$ ipython --no-banner

In [1]: import numpy as np

In [2]: np.set_printoptions(suppress=True, linewidth=120)

In [3]: tidy = lambda a: np.round(a, 2) + 0

In [4]: m1 = np.load("case10.npy")

In [5]: m1
Out[5]: 
array([[ 0.,  0., -1., -1.,  0.],
       [ 0.,  0.,  0.,  2.,  0.],
       [-1.,  0.,  0.,  0.,  0.],
       [-1.,  2.,  0.,  0.,  0.],
       [ 0.,  0.,  0.,  0.,  0.]])

In [6]: # splits into 2 blocks

In [7]: print(np.unique(m1.round(6), axis=0).shape)
(5, 5)

In [8]: print(np.abs(np.diag(np.linalg.qr(m1)[1])) > 1e-9)
[ True  True  True  True False]

In [9]: tidy(m1 @ np.linalg.pinv(m1) @ m1)
Out[9]: 
array([[ 0.,  0., -1., -1.,  0.],
       [ 0.,  0.,  0.,  2.,  0.],
       [-1.,  0.,  0.,  0.,  0.],
       [-1.,  2.,  0.,  0.,  0.],
       [ 0.,  0.,  0.,  0.,  0.]])

In [10]: Uu, sig, Vt = np.linalg.svd(m1)

In [11]: np.argmax(sig[:-1] / (sig[1:] + 1e-6)) + 1
Out[11]: np.int64(4)

In [12]: tidy(sig)
Out[12]: array([2.29, 2.29, 0.87, 0.87, 0.  ])

In [13]: Y = Uu[:, :4] @ np.diag(sig[:4]) @ Vt[:4]

In [14]: tidy(np.linalg.norm(m1 - Y) / np.linalg.norm(m1))
Out[14]: np.float64(0.0)

In [15]: print(tidy(np.linalg.norm(m1 - Y, 2)), sig[4])
0.0 0.0

In [16]: data = np.loadtxt("run19.csv", delimiter=",")

In [17]: data
Out[17]: 
array([[20., -4., -4.,  5.],
       [ 5., 44., -2.,  1.],
       [ 0.,  4., 10., -3.],
       [ 3.,  4., -2., 22.]])

In [18]: Q = data.astype(float).copy()

In [19]: for j in range(4):
    ...:     Q[:, j] -= Q[:, :j] @ (Q[:, :j].T @ Q[:, j])
    ...:     Q[:, j] /= np.linalg.norm(Q[:, j])
    ...: 

In [20]: tidy(Q.T @ Q)
Out[20]: 
array([[1., 0., 0., 0.],
       [0., 1., 0., 0.],
       [0., 0., 1., 0.],
       [0., 0., 0., 1.]])

In [21]: Y = data / np.linalg.norm(data, axis=1, keepdims=True)

In [22]: cov = Y @ Y.T

In [23]: tidy(cov)
Out[23]: 
array([[ 1.  , -0.07, -0.3 ,  0.33],
       [-0.07,  1.  ,  0.31,  0.22],
       [-0.3 ,  0.31,  1.  , -0.28],
       [ 0.33,  0.22, -0.28,  1.  ]])

In [24]: tidy(np.linalg.norm(Y, axis=1))
Out[24]: array([1., 1., 1., 1.])

In [25]: tidy(cov[2])
Out[25]: array([-0.3 ,  0.31,  1.  , -0.28])

In [26]: J = np.load("w.npy")

In [27]: J
Out[27]: 
array([[ -9.85, -19.42,   4.1 ],
       [-12.03, -20.54,   4.42],
       [-10.1 , -18.8 ,   4.15],
       [ -9.75, -18.85,   4.34],
       [-10.9 , -19.34,   4.23],
       [ -9.75, -20.29,   4.26],
       [-10.66, -19.07,   5.17],
       [ -9.81, -22.39,   4.2 ],
       [ -8.45, -20.94,   3.97],
       [ -9.27, -21.13,   4.92],
       [-10.2 , -20.83,   7.87],
       [ -7.83, -20.36,   6.45],
       [ -8.88, -19.45,   4.21],
       [ -9.52, -20.73,   5.62],
       [ -9.88, -19.81,   3.06],
       [-10.15, -20.82,   5.06],
       [ -9.75, -19.4 ,   5.49],
       [-10.72, -20.66,   5.4 ],
       [-10.11, -19.37,   5.8 ],
       [ -9.56, -20.69,   5.65],
       [ -9.79, -19.64,   5.  ],
       [ -8.47, -20.87,   4.93],
       [-11.25, -18.08,   4.82],
       [-11.15, -19.08,   6.76]])

In [28]: proj = J @ np.linalg.solve(J.T @ J, J.T)

In [29]: print(tidy(np.diag(proj)))
[0.07 0.19 0.07 0.05 0.12 0.07 0.09 0.16 0.19 0.09 0.34 0.3  0.07 0.07 0.19 0.05 0.06 0.05 0.08 0.07 0.04 0.14 0.2
 0.26]

In [30]: tidy(np.linalg.eigvalsh(proj))
Out[30]: array([0., 0., 0., 0., 0., 0., 0., 0., 0., 0., 0., 0., 0., 0., 0., 0., 0., 0., 0., 0., 0., 1., 1., 1.])

In [31]: tidy(np.trace(proj))
Out[31]: np.float64(3.0)

In [32]: Xs = (J - J.mean(axis=0)) / J.std(axis=0)

In [33]: print(np.argwhere(np.abs(Xs) > 2))
[[ 1  0]
 [ 7  1]
 [10  2]
 [11  0]
 [22  1]]

In [34]: print(tidy(Xs.std(axis=0)))
[1. 1. 1.]

In [35]: beta = np.linalg.lstsq(np.delete(Xs, 1, axis=1), Xs[:, 1])[0]

In [36]: np.abs(beta).argmax()
Out[36]: np.int64(0)

In [37]: tidy(np.linalg.norm(J, 2) / np.linalg.norm(J))
Out[37]: np.float64(1.0)

In [38]: tidy(np.abs(np.linalg.svd(J)[2][-1]))
Out[38]: array([0.3 , 0.09, 0.95])

In [39]: np.linalg.matrix_rank(J, rtol=0.1)
Out[39]: np.int64(1)

In [40]: Xs = J - J.mean(axis=0)

In [41]: Uu, sig, Vt = np.linalg.svd(Xs, full_matrices=False)

In [42]: print(tidy(sig ** 2 / (sig ** 2).sum()))
[0.43 0.37 0.2 ]

In [43]: print(tidy(sig))
[5.38 4.99 3.71]

In [44]: tidy((sig ** 2).sum() ** 2 / (sig ** 4).sum())
Out[44]: np.float64(2.77)

In [45]: print(tidy(np.abs(Vt[-1])))
[0.73 0.67 0.15]

In [46]: np.abs(Vt[0]).argmax()
Out[46]: np.int64(1)

In [47]: E = np.array([[219, 110, 55], [110, 106, 45], [55, 45, 190]])

In [48]: Q = E.astype(float).copy()

In [49]: for j in range(3):
    ...:     Q[:, j] -= Q[:, :j] @ (Q[:, :j].T @ Q[:, j])
    ...:     Q[:, j] /= np.linalg.norm(Q[:, j])
    ...: 

In [50]: tidy(Q)
Out[50]: 
array([[ 0.87, -0.48, -0.07],
       [ 0.44,  0.84, -0.32],
       [ 0.22,  0.25,  0.94]])

In [51]: tidy(Q.T @ E)
Out[51]: 
array([[251.17, 152.19, 109.27],
       [  0.  ,  46.9 ,  58.43],
       [  0.  ,   0.  , 160.61]])

In [52]: tidy(Q.T @ Q)
Out[52]: 
array([[1., 0., 0.],
       [0., 1., 0.],
       [0., 0., 1.]])

In [53]: Y = np.array([[5], [-4], [2], [0]])

In [54]: cent = np.array([[1, 0, 2]])

In [55]: rng = np.random.default_rng(5242)

In [56]: M = Y @ cent + 0.05 * rng.normal(size=(4, 3))

In [57]: tidy(M)
Out[57]: 
array([[ 4.93,  0.13,  9.95],
       [-3.99,  0.  , -8.09],
       [ 2.11, -0.02,  4.05],
       [ 0.  , -0.07,  0.08]])

In [58]: Uu, sig, Vt = np.linalg.svd(M)

In [59]: np.argmax(sig[:-1] / (sig[1:] + 1e-6)) + 1
Out[59]: np.int64(1)

In [60]: Y = Uu[:, :1] @ np.diag(sig[:1]) @ Vt[:1]

In [61]: tidy(np.linalg.norm(M - Y) / np.linalg.norm(M))
Out[61]: np.float64(0.01)

In [62]: tidy(np.abs(M - Y).max())
Out[62]: np.float64(0.08)

In [63]: np.linalg.matrix_rank(M, rtol=0.05)
Out[63]: np.int64(1)

In [64]: cov = M.T @ M

In [65]: tidy(np.trace(cov)), tidy((M ** 2).sum())
Out[65]: (np.float64(225.62), np.float64(225.62))

In [66]: np.allclose(cov, cov.T)
Out[66]: True

In [67]: tidy(cov)
Out[67]: 
array([[ 44.65,   0.6 ,  89.87],
       [  0.6 ,   0.02,   1.2 ],
       [ 89.87,   1.2 , 180.95]])

In [68]: np.linalg.matrix_rank(cov)
Out[68]: np.int64(3)

In [69]: tidy(np.linalg.svd(M, compute_uv=False) ** 2)
Out[69]: array([225.6 ,   0.01,   0.01])

In [70]: tidy(np.linalg.eigvalsh(cov)[::-1])
Out[70]: array([225.6 ,   0.01,   0.01])

In [71]: Y = np.c_[M[:, :2] @ np.array([[-1, 3], [-1, -2]]), np.array([-2, -2, -2, 2])]

In [72]: tidy(Y)
Out[72]: 
array([[ -5.06,  14.53,  -2.  ],
       [  3.98, -11.96,  -2.  ],
       [ -2.09,   6.38,  -2.  ],
       [  0.07,   0.15,   2.  ]])

In [73]: tidy(np.linalg.norm(Y - M @ np.linalg.lstsq(M, Y)[0], axis=0))
Out[73]: array([0.  , 0.  , 0.77])

In [74]: print(np.linalg.matrix_rank(np.c_[M, Y]))
4

In [75]: np.linalg.matrix_rank(Y)
Out[75]: np.int64(3)

In [76]: vec = np.array([-2, 3, -3])

In [77]: y = Y @ vec

In [78]: tidy(np.linalg.solve(Y.T @ Y, Y.T @ y))
Out[78]: array([-2.,  3., -3.])

In [79]: tidy(y)
Out[79]: array([ 59.71, -37.85,  29.31,  -5.69])

In [80]: y = y + 0.1 * rng.normal(size=4)

In [81]: print(tidy(y))
[ 59.75 -37.89  29.22  -5.7 ]

In [82]: beta, *_ = np.linalg.lstsq(Y, y)

In [83]: tidy(Y.T @ (y - Y @ beta))
Out[83]: array([0., 0., 0.])

In [84]: arr = np.load("dump.npy")

In [85]: arr
Out[85]: 
array([[  6.,   0.,   2.,   1.],
       [ -5.,  11.,   2.,  -3.],
       [  6.,  -6.,   5.,   4.],
       [-10.,  10.,   2.,  -1.]])

In [86]: tidy(np.sort(np.abs(np.linalg.eigvals(arr))))
Out[86]: array([3., 5., 6., 7.])

In [87]: vec = np.array([-2, -2, 2, -1])

In [88]: y = arr @ vec

In [89]: beta, lr = np.zeros(4), 1 / np.linalg.norm(arr, 2) ** 2

In [90]: for i in range(50):
    ...:     beta -= lr * arr.T @ (arr @ beta - y)
    ...:     if i % 10 == 0: print(i, round(np.linalg.norm(arr @ beta - y), 2))
    ...: 
0 12.17
10 6.96
20 4.25
30 2.91
40 2.31

In [91]: tidy(beta)
Out[91]: array([-1.68, -1.21,  0.86,  0.89])

In [92]: X = np.array([[0.1, -0.5, 2.0],
    ...:     [-0.1, -1.0, 0.3],
    ...:     [1.2, -0.1, -0.6],
    ...:     [-0.4, -2.3, -1.7],
    ...:     [-1.2, -0.9, -0.4],
    ...:     [0.6, 0.2, 0.8],
    ...:     [-0.4, 1.2, -2.8],
    ...:     [0.6, 0.0, -0.6],
    ...:     [-0.7, -1.2, 0.0],
    ...:     [0.1, 0.4, -0.9],
    ...:     [-1.3, -1.8, 0.8],
    ...:     [-2.6, 1.1, 0.8],
    ...:     [-1.6, -0.5, 0.0],
    ...:     [0.6, 0.6, 1.2],
    ...:     [1.0, 0.8, -2.7],
    ...:     [-1.9, 1.3, -0.8],
    ...:     [-0.3, 0.1, 0.6],
    ...:     [0.3, 1.6, 1.2],
    ...:     [0.2, -1.5, -1.5],
    ...:     [0.3, -0.3, 0.6],
    ...:     [-0.3, 0.8, 0.1]])

In [93]: X[:, 1] = -1 * X[:, 0] + 0.02 * rng.normal(size=21)

In [94]: tidy(X)
Out[94]: 
array([[ 0.1 , -0.12,  2.  ],
       [-0.1 ,  0.1 ,  0.3 ],
       [ 1.2 , -1.19, -0.6 ],
       [-0.4 ,  0.4 , -1.7 ],
       [-1.2 ,  1.19, -0.4 ],
       [ 0.6 , -0.59,  0.8 ],
       [-0.4 ,  0.4 , -2.8 ],
       [ 0.6 , -0.58, -0.6 ],
       [-0.7 ,  0.7 ,  0.  ],
       [ 0.1 , -0.07, -0.9 ],
       [-1.3 ,  1.3 ,  0.8 ],
       [-2.6 ,  2.61,  0.8 ],
       [-1.6 ,  1.63,  0.  ],
       [ 0.6 , -0.61,  1.2 ],
       [ 1.  , -1.01, -2.7 ],
       [-1.9 ,  1.88, -0.8 ],
       [-0.3 ,  0.27,  0.6 ],
       [ 0.3 , -0.31,  1.2 ],
       [ 0.2 , -0.2 , -1.5 ],
       [ 0.3 , -0.26,  0.6 ],
       [-0.3 ,  0.28,  0.1 ]])

In [95]: lab = X[:, 0] > np.median(X[:, 0])

In [96]: u = X[lab].mean(axis=0) - X[~lab].mean(axis=0)

In [97]: np.argsort(-np.abs(u).round(6), kind="stable")
Out[97]: array([0, 1, 2])

In [98]: proj = X @ np.linalg.solve(X.T @ X, X.T)

In [99]: tidy(np.linalg.eigvalsh(proj))
Out[99]: array([0., 0., 0., 0., 0., 0., 0., 0., 0., 0., 0., 0., 0., 0., 0., 0., 0., 0., 1., 1., 1.])

In [100]: print(tidy(proj @ X[:, 2]))
[ 2.   0.3 -0.6 -1.7 -0.4  0.8 -2.8 -0.6  0.  -0.9  0.8  0.8  0.   1.2 -2.7 -0.8  0.6  1.2 -1.5  0.6  0.1]

In [101]: tidy(np.diag(proj))
Out[101]: 
array([0.15, 0.  , 0.09, 0.1 , 0.1 , 0.05, 0.26, 0.08, 0.02, 0.17, 0.1 , 0.37, 0.28, 0.07, 0.29, 0.28, 0.13, 0.05,
       0.07, 0.25, 0.07])

In [102]: np.argsort(-np.linalg.norm(X, axis=0).round(6), kind="stable")[:3]
Out[102]: array([2, 0, 1])

In [103]: np.linalg.matrix_rank(X, rtol=0.1)
Out[103]: np.int64(2)

In [104]: [round(float(x), 2) for x in np.linalg.svd(X, compute_uv=False)[:3]]
Out[104]: [6.5, 5.62, 0.06]

In [105]: print(round(np.log10(np.linalg.cond(X))))
2

In [106]: mat = np.loadtxt("sample10.csv", delimiter=",")

In [107]: mat
Out[107]: 
array([[ 1., -2.,  0.,  0.],
       [ 4., -5.,  0.,  0.],
       [ 4., -2., -3.,  0.],
       [ 4., -2.,  0., -3.]])

In [108]: u, r1 = mat[2], mat[0]

In [109]: print(u @ u)
29.0

In [110]: u @ r1
Out[110]: np.float64(8.0)

In [111]: pr = (u @ r1) / (u @ u) * u

In [112]: tidy(r1 - pr)
Out[112]: array([-0.1 , -1.45,  0.83,  0.  ])

In [113]: np.outer(u, r1)
Out[113]: 
array([[ 4., -8.,  0.,  0.],
       [-2.,  4., -0., -0.],
       [-3.,  6., -0., -0.],
       [ 0., -0.,  0.,  0.]])

In [114]: np.linalg.matrix_rank(np.outer(u, r1))
Out[114]: np.int64(1)

In [115]: lab = rng.permutation(4)

In [116]: Y = mat[:, lab] * rng.choice([-1, 1], 4)

In [117]: Y
Out[117]: 
array([[-0., -0.,  2.,  1.],
       [-0., -0.,  5.,  4.],
       [-0.,  3.,  2.,  4.],
       [ 3., -0.,  2.,  4.]])

In [118]: Uu, _, Vt = np.linalg.svd(mat.T @ Y)

In [119]: print(lab)
[3 2 1 0]

In [120]: tidy(np.linalg.lstsq(mat, Y)[0])
Out[120]: 
array([[ 0.,  0.,  0.,  1.],
       [ 0.,  0., -1.,  0.],
       [ 0., -1.,  0.,  0.],
       [-1.,  0.,  0.,  0.]])
